In [1]: import numpy as np

In [2]: np.set_printoptions(precision=2, suppress=True, linewidth=160)

In [3]: m1 = np.load("a.npy")

In [4]: m1
Out[4]: 
array([[ 0.8,  1.5, -0.9,  1.3,  0.6, -0.6],
       [ 0.3, -0.8, -0.7, -2.3,  0.1, -0.6],
       [-0.7, -0.2,  1.3, -1.5,  0.8, -0.4],
       [ 0.6, -1.3,  0.2,  0.2, -0.5, -1. ],
       [ 0.8,  0.2,  0. ,  0.6,  0.8, -2.5],
       [ 0. , -0.8, -0.6,  0.4, -1.2, -0.2],
       [-0.8, -0.7, -0.1,  0.2, -1.4,  1. ],
       [ 0.3,  1. ,  2. , -0.5,  0. , -0.8],
       [ 0.5, -0.6,  1.6,  0.7,  0.3,  0.3]])

In [5]: proj = m1 @ np.linalg.solve(m1.T @ m1, m1.T)

In [6]: np.linalg.matrix_rank(np.eye(9) - proj)
Out[6]: np.int64(3)

In [7]: np.round(np.linalg.eigvalsh(proj), 2) + 0
Out[7]: array([0., 0., 0., 1., 1., 1., 1., 1., 1.])

In [8]: np.allclose(proj @ proj, proj)
Out[8]: True

In [9]: W0 = np.loadtxt("layer19.csv", delimiter=",")

In [10]: W0
Out[10]: 
array([[ 0.7,  1.8,  0.1,  1.6,  1.9, -1.1, -0.7,  1. ,  2.5,  0.8, -0.2,  1.1, -1.2,  0.4,  0.9],
       [ 0.3, -0.2, -1.1, -0.3,  0.5,  1.8, -1.6, -0.3,  0.9, -0.3,  0.3, -0.8, -1.3, -0.6, -0.5],
       [ 0. , -1.3, -0.5,  1.4, -1.1, -0.6, -0.4, -0.3, -0.4,  0.6,  0. , -1.3,  2. , -0.1, -1.9],
       [ 0.3,  0.7,  0.6,  1.1,  0. ,  0.7, -0.6,  0.2, -0.9,  0.4, -0.4,  0.6,  1.6, -0.5, -0.3],
       [ 1. ,  0.6, -0.3, -1.6, -0.7,  0.4, -1.6,  0.6, -0.4, -0.9,  0.2,  0.7, -1.5,  1.4,  0.6],
       [-1.1,  0.3,  1.3,  1.1,  0.4,  0.7,  0.5,  0.2, -0.5, -2.6, -3. ,  1.7,  3.6,  1.5, -1. ],
       [ 0.6,  0.5,  0.3,  0.1, -0.3,  1.2,  0.9,  0.9,  0.6,  0.1,  1.9,  0.5, -0.6,  1.2, -2. ],
       [ 0.4, -0.4, -1.1, -1.6,  0.3, -0.7,  0.7,  1.9, -0.4,  1.1, -0.1,  0.6, -0.4,  0.4,  0.2],
       [-1. ,  0.5,  0.5, -1.1, -1.2,  0.9, -0.9, -0.7, -0.8,  0.7,  0.1,  0.3,  0.6,  1.7,  1.4],
       [ 2. ,  0.2,  0.1, -0.6, -2.1, -0.5,  0.4, -1. , -2.7, -1.1, -0.4, -0.6,  0.8,  0.7,  1.1],
       [ 0.9,  0.2, -1. , -0.5,  0.6, -0.7, -1. , -0.7,  0.6,  0.6,  2.2,  0.9,  0.6,  0. , -1.4],
       [-0.3,  1.1, -1.5,  0. ,  0.6,  0.1, -0.2, -1.4, -0.2,  1.9,  0.9, -0.2,  2.2, -0.3, -0.7],
       [-0.9, -1. ,  0.9,  0.6, -0.3,  0.6, -1.2,  0.4, -0.6, -1.2, -0.4,  0.2, -0.3, -0.1,  1.7],
       [ 0.3, -0.1, -0.2, -0.6, -0.8, -0.8, -0.2, -1.7,  0.8,  0.2,  1.7, -0.1,  0.2,  1.7,  1.3]])

In [11]: q, r_ = np.linalg.qr(m1)

In [12]: np.abs(np.diag(r_))
Out[12]: array([1.79, 2.61, 3.15, 2.91, 1.62, 2.05])

In [13]: np.round(q.T @ q, 2) + 0
Out[13]: 
array([[1., 0., 0., 0., 0., 0.],
       [0., 1., 0., 0., 0., 0.],
       [0., 0., 1., 0., 0., 0.],
       [0., 0., 0., 1., 0., 0.],
       [0., 0., 0., 0., 1., 0.],
       [0., 0., 0., 0., 0., 1.]])

In [14]: round(abs(r_[0, 0]), 2), np.round(np.linalg.norm(m1[:, 0]), 2)
Out[14]: (np.float64(1.79), np.float64(1.79))

In [15]: q.shape, r_.shape
Out[15]: ((9, 6), (6, 6))

In [16]: np.count_nonzero(W0)
Out[16]: np.int64(205)

In [17]: round(float(np.linalg.norm(W0)), 2)
Out[17]: 14.92

In [18]: W0.sum(axis=0)
Out[18]: array([ 3.2,  2.9, -1.9, -0.4, -2.2,  2. , -5.9, -0.9, -1.5,  0.3,  2.8,  3.6,  6.3,  7.4, -0.6])

In [19]: W0.shape
Out[19]: (14, 15)

In [20]: np.abs(W0).max()
Out[20]: np.float64(3.6)

In [21]: vec = np.array([5, 3, -4, -3, -2, -2])

In [22]: y = m1 @ vec

In [23]: np.linalg.lstsq(m1, y)[0]
Out[23]: array([ 5.,  3., -4., -3., -2., -2.])

In [24]: y
Out[24]: array([ 8.2,  9.8, -5.6,  0.7,  6.2,  1.6, -5.5, -0.4, -9. ])

In [25]: np.linalg.solve(m1.T @ m1, m1.T @ y)
Out[25]: array([ 5.,  3., -4., -3., -2., -2.])

In [26]: rng = np.random.default_rng(32)

In [27]: y = y + 0.05 * rng.normal(size=9)

In [28]: y
Out[28]: array([ 8.25,  9.84, -5.6 ,  0.73,  6.17,  1.51, -5.42, -0.38, -9.1 ])

In [29]: c, *_ = np.linalg.lstsq(m1, y)

In [30]: [round(float(np.linalg.norm(np.linalg.solve(m1.T @ m1 + lam * np.eye(6), m1.T @ y))), 2) for lam in (0, 1, 10, 100)]
Out[30]: [8.22, 6.05, 2.83, 0.51]

In [31]: np.round(m1.T @ (y - m1 @ c), 2) + 0
Out[31]: array([0., 0., 0., 0., 0., 0.])

In [32]: c.round()
Out[32]: array([ 5.,  3., -4., -3., -2., -2.])

In [33]: round(np.linalg.norm(y - m1 @ c), 2)
Out[33]: np.float64(0.15)

In [34]: X = np.load("m.npy")

In [35]: X
Out[35]: 
array([[  1,  -3,   9, -27],
       [  1,  -2,   4,  -8],
       [  1,  -1,   1,  -1],
       [  1,   0,   0,   0],
       [  1,   1,   1,   1],
       [  1,   2,   4,   8]])

In [36]: vec = np.array([0, 4, 1, 2])

In [37]: y = X @ vec

In [38]: np.round(np.linalg.lstsq(X, y)[0], 2) + 0
Out[38]: array([0., 4., 1., 2.])

In [39]: np.round(np.linalg.pinv(X) @ X, 2) + 0
Out[39]: 
array([[1., 0., 0., 0.],
       [0., 1., 0., 0.],
       [0., 0., 1., 0.],
       [0., 0., 0., 1.]])

In [40]: y = y + 0.1 * rng.normal(size=6)

In [41]: y
Out[41]: array([-57.11, -20.06,  -4.97,   0.13,   7.03,  27.96])

In [42]: c, *_ = np.linalg.lstsq(X, y)

In [43]: c.round()
Out[43]: array([0., 4., 1., 2.])

In [44]: round(float(np.linalg.norm(y - X @ c)), 2)
Out[44]: 0.06

In [45]: q, r_ = np.linalg.qr(X)

In [46]: np.round(q.T @ q, 2) + 0
Out[46]: 
array([[1., 0., 0., 0.],
       [0., 1., 0., 0.],
       [0., 0., 1., 0.],
       [0., 0., 0., 1.]])

In [47]: r_
Out[47]: 
array([[-2.45,  1.22, -7.76, 11.02],
       [ 0.  ,  4.18, -4.18, 24.26],
       [ 0.  ,  0.  ,  6.11, -9.17],
       [ 0.  ,  0.  ,  0.  ,  8.05]])

In [48]: np.abs(np.diag(r_))
Out[48]: array([2.45, 4.18, 6.11, 8.05])

In [49]: arr = np.loadtxt("x.csv", delimiter=",")

In [50]: arr
Out[50]: 
array([[ 78.96,  -1.31,   0.51,   1.33,  19.44,  99.57,  39.75, 160.3 , 102.37],
       [ 80.58,  -1.05,  -1.76,  -0.86,  20.47,  99.99,  40.41, 160.67,  99.26],
       [ 79.69,  -1.27,   0.55,   1.93,  18.19, 100.62,  42.41, 159.04,  99.54],
       [ 79.28,  -1.24,   0.42,  -0.63,  21.55, 100.25,  41.67, 159.23, 101.1 ],
       [ 77.62,   0.05,   0.05,   1.97,  19.67, 100.88,  41.2 , 158.07,  99.66],
       [ 80.11,   0.05,   1.19,  -0.13,  21.03,  99.48,  38.71, 159.23, 100.43],
       [ 80.05,   0.35,  -0.13,  -0.65,  19.95, 100.36,  39.88, 159.67, 100.42],
       [ 80.7 ,   0.55,   0.78,  -2.77,  22.19,  99.49,  40.37, 160.04,  99.74],
       [ 80.9 ,  -1.97,   0.01,   0.97,  19.31, 100.79,  39.7 , 161.89,  98.28],
       [ 80.66,   0.01,  -0.78,   1.41,  19.88, 100.36,  39.05, 159.81,  99.82],
       [ 78.86,  -0.51,  -0.15,   0.33,  21.8 , 101.78,  40.3 , 159.  ,  99.17],
       [ 81.27,  -1.69,  -0.88,  -0.34,  20.67, 100.78,  41.02, 160.62,  99.78],
       [ 81.14,  -0.32,  -0.64,   1.16,  20.37, 100.29,  40.87, 161.02, 101.5 ],
       [ 80.06,  -1.9 ,  -0.59,  -1.06,  19.55, 100.97,  40.64, 159.55,  99.09],
       [ 80.17,   0.49,  -1.58,   0.66,  19.37,  98.12,  38.61, 161.74,  99.59],
       [ 81.52,  -1.51,   2.61,  -1.19,  20.7 ,  99.41,  40.3 , 159.2 ,  99.41],
       [ 80.82,   0.27,   0.11,  -1.61,  18.57, 100.04,  41.26, 160.12, 100.57],
       [ 80.44,   0.44,  -0.06,   0.34,  21.43, 101.21,  39.99, 160.9 ,  99.34],
       [ 80.51,  -1.1 ,   0.64,   2.39,  19.34, 100.45,  39.97, 162.17, 100.56],
       [ 79.86,   0.74,  -0.21,  -2.61,  20.49,  98.77,  39.64, 159.07,  98.82]])

In [51]: D = np.linalg.norm(arr[:, None] - arr[None], axis=-1)

In [52]: (D + 1e9 * np.eye(20)).round(6).argmin(axis=1)
Out[52]: array([12, 11,  4,  6,  2,  6,  5, 19, 18,  6, 17,  1, 11, 11,  9,  5,  6,  6, 12,  7])

In [53]: D[:5, :5]
Out[53]: 
array([[0.  , 4.91, 4.5 , 3.91, 4.52],
       [4.91, 0.  , 5.13, 3.85, 5.5 ],
       [4.5 , 5.13, 0.  , 4.6 , 3.31],
       [3.91, 3.85, 4.6 , 0.  , 4.35],
       [4.52, 5.5 , 3.31, 4.35, 0.  ]])

In [54]: np.flatnonzero(D[3] < D.mean() / 2)
Out[54]: array([3])

In [55]: np.unravel_index(D.round(6).argmax(), D.shape)
Out[55]: (np.int64(2), np.int64(7))

In [56]: D[3].round(6).argsort(kind="stable")[:4]
Out[56]: array([ 3,  6, 10, 11])

In [57]: D.shape
Out[57]: (20, 20)

In [58]: other = np.c_[arr[:, :4] @ np.array([[0, 3, 1, 1], [0, 1, 2, 0], [1, 3, 0, 1], [0, 2, 0, 3]]), np.array([3, 3, 4, 3, 3, 2, 2, 5, 2, 2, 5, 5, 1, 1, 4, 1, 3, 4, 2, 3])]

In [59]: other
Out[59]: 
array([[  0.51, 239.76,  76.34,  83.46,   3.  ],
       [ -1.76, 233.69,  78.48,  76.24,   3.  ],
       [  0.55, 243.31,  77.15,  86.03,   4.  ],
       [  0.42, 236.6 ,  76.8 ,  77.81,   3.  ],
       [  0.05, 237.  ,  77.72,  83.58,   3.  ],
       [  1.19, 243.69,  80.21,  80.91,   2.  ],
       [ -0.13, 238.81,  80.75,  77.97,   2.  ],
       [  0.78, 239.45,  81.8 ,  73.17,   5.  ],
       [  0.01, 242.7 ,  76.96,  83.82,   2.  ],
       [ -0.78, 242.47,  80.68,  84.11,   2.  ],
       [ -0.15, 236.28,  77.84,  79.7 ,   5.  ],
       [ -0.88, 238.8 ,  77.89,  79.37,   5.  ],
       [ -0.64, 243.5 ,  80.5 ,  83.98,   1.  ],
       [ -0.59, 234.39,  76.26,  76.29,   1.  ],
       [ -1.58, 237.58,  81.15,  80.57,   4.  ],
       [  2.61, 248.5 ,  78.5 ,  80.56,   1.  ],
       [  0.11, 239.84,  81.36,  76.1 ,   3.  ],
       [ -0.06, 242.26,  81.32,  81.4 ,   4.  ],
       [  0.64, 247.13,  78.31,  88.32,   2.  ],
       [ -0.21, 234.47,  81.34,  71.82,   3.  ]])

In [60]: np.round(np.linalg.lstsq(arr, other[:, 0])[0], 2) + 0
Out[60]: array([0., 0., 1., 0., 0., 0., 0., 0., 0.])

In [61]: np.linalg.matrix_rank(np.c_[arr, other])
Out[61]: np.int64(10)

In [62]: vec = np.array([2, 1, 0, 1, 2, 0, 0, 1, 1, 1, 2, 2, 1, 1, 2])

In [63]: W0 @ vec
Out[63]: array([15.7, -2.5, -6.7,  3. ,  1.8, -2.4,  4.2,  3.4,  0.1, -3.7,  7.2,  3.9, -1.6,  5.3])

In [64]: np.linalg.norm(W0 @ vec) <= np.linalg.norm(W0, 2) * np.linalg.norm(vec) + 1e-9
Out[64]: np.True_

In [65]: np.einsum("ij,j->i", W0, vec)
Out[65]: array([15.7, -2.5, -6.7,  3. ,  1.8, -2.4,  4.2,  3.4,  0.1, -3.7,  7.2,  3.9, -1.6,  5.3])

In [66]: W0 @ np.ones(15)
Out[66]: array([ 9.6, -3.2, -3.9,  3.5, -1.5,  3.1,  5.9,  0.9,  1. , -3.7,  1.3,  2. , -1.6,  1.7])

In [67]: feats = np.load("out9.npy")

In [68]: feats
Out[68]: 
array([[  7,   2,   6,   5,   1,   7,   8,   7,   0,   5,   6],
       [ 15,   3,  11,   5,   3,   8,  17,  10,   1,  12,   6],
       [ 16,   3,  17,   6,   5,  15,  25,  15,   3,  13,  14],
       [ 25,   3,  25,  15,   5,  18,  29,  19,   9,  17,  21],
       [ 25,   9,  33,  16,  14,  25,  33,  19,  17,  26,  23],
       [ 30,  15,  38,  20,  18,  26,  42,  25,  23,  29,  27],
       [ 31,  17,  42,  23,  27,  28,  47,  28,  24,  36,  29],
       [ 31,  20,  42,  27,  33,  32,  51,  29,  31,  45,  37],
       [ 31,  29,  48,  32,  38,  32,  57,  31,  34,  47,  38],
       [ 38,  31,  52,  34,  38,  32,  61,  32,  38,  49,  39],
       [ 39,  38,  59,  36,  38,  37,  61,  40,  42,  50,  39],
       [ 46,  47,  61,  42,  40,  38,  68,  48,  45,  54,  46],
       [ 51,  52,  62,  51,  45,  45,  72,  52,  54,  62,  49],
       [ 58,  56,  66,  59,  47,  48,  74,  59,  61,  69,  53],
       [ 61,  59,  69,  62,  56,  49,  76,  61,  66,  75,  58],
       [ 66,  67,  73,  69,  62,  54,  76,  66,  68,  77,  64],
       [ 71,  74,  74,  76,  65,  60,  81,  73,  76,  83,  67],
       [ 75,  80,  83,  79,  66,  62,  85,  82,  80,  89,  67],
       [ 76,  85,  83,  83,  74,  71,  88,  89,  84,  96,  69],
       [ 79,  85,  90,  89,  82,  78,  95,  92,  84,  98,  71],
       [ 81,  85,  99,  98,  90,  87, 103,  92,  91, 103,  75],
       [ 90,  89, 106,  99,  99,  94, 104,  92,  92, 109,  75],
       [ 99,  92, 112, 107,  99,  99, 110,  94, 101, 118,  78],
       [101,  94, 116, 114, 104, 102, 118,  95, 103, 121,  86],
       [107,  95, 116, 120, 106, 102, 127,  99, 109, 123,  87],
       [110,  98, 124, 126, 109, 110, 135, 107, 118, 132,  89],
       [116, 103, 129, 133, 109, 114, 143, 108, 120, 140,  94],
       [122, 111, 132, 136, 109, 117, 148, 115, 125, 144,  94],
       [126, 118, 132, 142, 109, 124, 150, 122, 126, 153,  98],
       [131, 120, 137, 149, 118, 133, 154, 130, 134, 160,  98],
       [138, 123, 138, 152, 125, 136, 158, 136, 140, 169, 104],
       [138, 128, 144, 160, 128, 142, 161, 141, 149, 175, 110],
       [143, 132, 149, 168, 135, 148, 162, 150, 155, 182, 114]])

In [69]: proj = feats @ np.linalg.solve(feats.T @ feats, feats.T)

In [70]: np.diag(proj)
Out[70]: 
array([0.13, 0.44, 0.34, 0.51, 0.35, 0.31, 0.24, 0.41, 0.38, 0.24, 0.33, 0.22, 0.24, 0.15, 0.24, 0.29, 0.4 , 0.37, 0.27, 0.32, 0.42, 0.4 , 0.42, 0.35, 0.41,
       0.37, 0.28, 0.25, 0.48, 0.22, 0.42, 0.3 , 0.48])

In [71]: np.allclose(proj @ proj, proj)
Out[71]: True

In [72]: proj @ feats[:, 5]
Out[72]: 
array([  7.,   8.,  15.,  18.,  25.,  26.,  28.,  32.,  32.,  32.,  37.,  38.,  45.,  48.,  49.,  54.,  60.,  62.,  71.,  78.,  87.,  94.,  99., 102., 102.,
       110., 114., 117., 124., 133., 136., 142., 148.])

In [73]: Z = feats[[16, 5]].astype(float)

In [74]: for _ in range(7):
    ...:     lab = np.linalg.norm(feats[:, None] - Z, axis=-1).argmin(axis=1)
    ...:     Z = np.array([feats[lab == j].mean(axis=0) for j in range(2)])
    ...: 

In [75]: lab
Out[75]: array([1, 1, 1, 1, 1, 1, 1, 1, 1, 1, 1, 1, 1, 1, 1, 1, 1, 0, 0, 0, 0, 0, 0, 0, 0, 0, 0, 0, 0, 0, 0, 0, 0])

In [76]: np.bincount(lab)
Out[76]: array([16, 17])

In [77]: C2 = feats.T @ feats

In [78]: C2
Out[78]: 
array([[225495, 210109, 247443, 249936, 212337, 220320, 269942, 224999, 233879, 274340, 186303],
       [210109, 197883, 230666, 233820, 198964, 205270, 251127, 210729, 219169, 256237, 174036],
       [247443, 230666, 273094, 273653, 233657, 241625, 297592, 246921, 256689, 301192, 205516],
       [249936, 233820, 273653, 278583, 236254, 244995, 298357, 249801, 260243, 304651, 205923],
       [212337, 198964, 233657, 236254, 201761, 208091, 254258, 212352, 221224, 259019, 175848],
       [220320, 205270, 241625, 244995, 208091, 216275, 263472, 219956, 228827, 268478, 181533],
       [269942, 251127, 297592, 298357, 254258, 263472, 325065, 269149, 279774, 328610, 224038],
       [224999, 210729, 246921, 249801, 212352, 219956, 269149, 225524, 233996, 274188, 186247],
       [233879, 219169, 256689, 260243, 221224, 228827, 279774, 233996, 243783, 285257, 193421],
       [274340, 256237, 301192, 304651, 259019, 268478, 328610, 274188, 285257, 334543, 226844],
       [186303, 174036, 205516, 205923, 175848, 181533, 224038, 186247, 193421, 226844, 155241]])

In [79]: np.diag(C2)
Out[79]: array([225495, 197883, 273094, 278583, 201761, 216275, 325065, 225524, 243783, 334543, 155241])
